$ ipython --no-banner

In [1]: import numpy as np

In [2]: np.set_printoptions(suppress=True, linewidth=200)

In [3]: def tidy(a):
   ...:     return np.round(a, 4) + 0
   ...: 

In [4]: rng = np.random.default_rng(582)

In [5]: J = rng.normal(size=(10, 3))

In [6]: J = 5 * J / np.linalg.norm(J, axis=1, keepdims=True)

In [7]: tidy(J)
Out[7]: 
array([[-4.2512, -1.5485, -2.1282],
       [ 0.1398,  4.7835, -1.4488],
       [ 1.6963, -4.7027, -0.0834],
       [ 2.507 ,  2.1542, -3.7515],
       [-0.097 ,  4.955 , -0.662 ],
       [-3.7569, -2.6747,  1.9317],
       [-4.3612, -1.4886, -1.9402],
       [-0.0648, -4.9292,  0.836 ],
       [-3.8923,  2.8035,  1.411 ],
       [-4.3537,  1.3299,  2.068 ]])

In [8]: x = np.array([7, 1, 0])

In [9]: a = np.maximum(J @ x, 0)

In [10]: tidy(a)
Out[10]: array([ 0.    ,  5.7619,  7.1715, 19.7035,  4.2763,  0.    ,  0.    ,  0.    ,  0.    ,  0.    ])

In [11]: Ac = J - J.mean(axis=0)

In [12]: left, sv, Vt = np.linalg.svd(Ac, full_matrices=False)

In [13]: tidy(sv)
Out[13]: array([11.1129,  8.6307,  4.8519])

In [14]: tidy((sv ** 2).sum() ** 2 / (sv ** 4).sum())
Out[14]: np.float64(2.2981)

In [15]: np.searchsorted(np.cumsum(sv ** 2) / (sv ** 2).sum(), 0.9) + 1
Out[15]: np.int64(3)

In [16]: tidy(Ac.mean(axis=0))
Out[16]: array([0., 0., 0.])

In [17]: print(np.abs(Vt[0]).argmax())
1

In [18]: tidy(np.abs(Vt[-1]))
Out[18]: array([0.4033, 0.1095, 0.9085])

In [19]: np.abs(left[:, 0]).argmax()
Out[19]: np.int64(1)

In [20]: Ac = (J - J.mean(axis=0)) / J.std(axis=0)

In [21]: Ac.std(axis=0)
Out[21]: array([1., 1., 1.])

In [22]: np.argwhere(np.abs(Ac) > 2)
Out[22]: array([], shape=(0, 2), dtype=int64)

In [23]: coef = np.linalg.lstsq(np.delete(Ac, 2, axis=1), Ac[:, 2])[0]

In [24]: tidy(1 - np.var(Ac[:, 2] - np.delete(Ac, 2, axis=1) @ coef))
Out[24]: np.float64(0.2141)
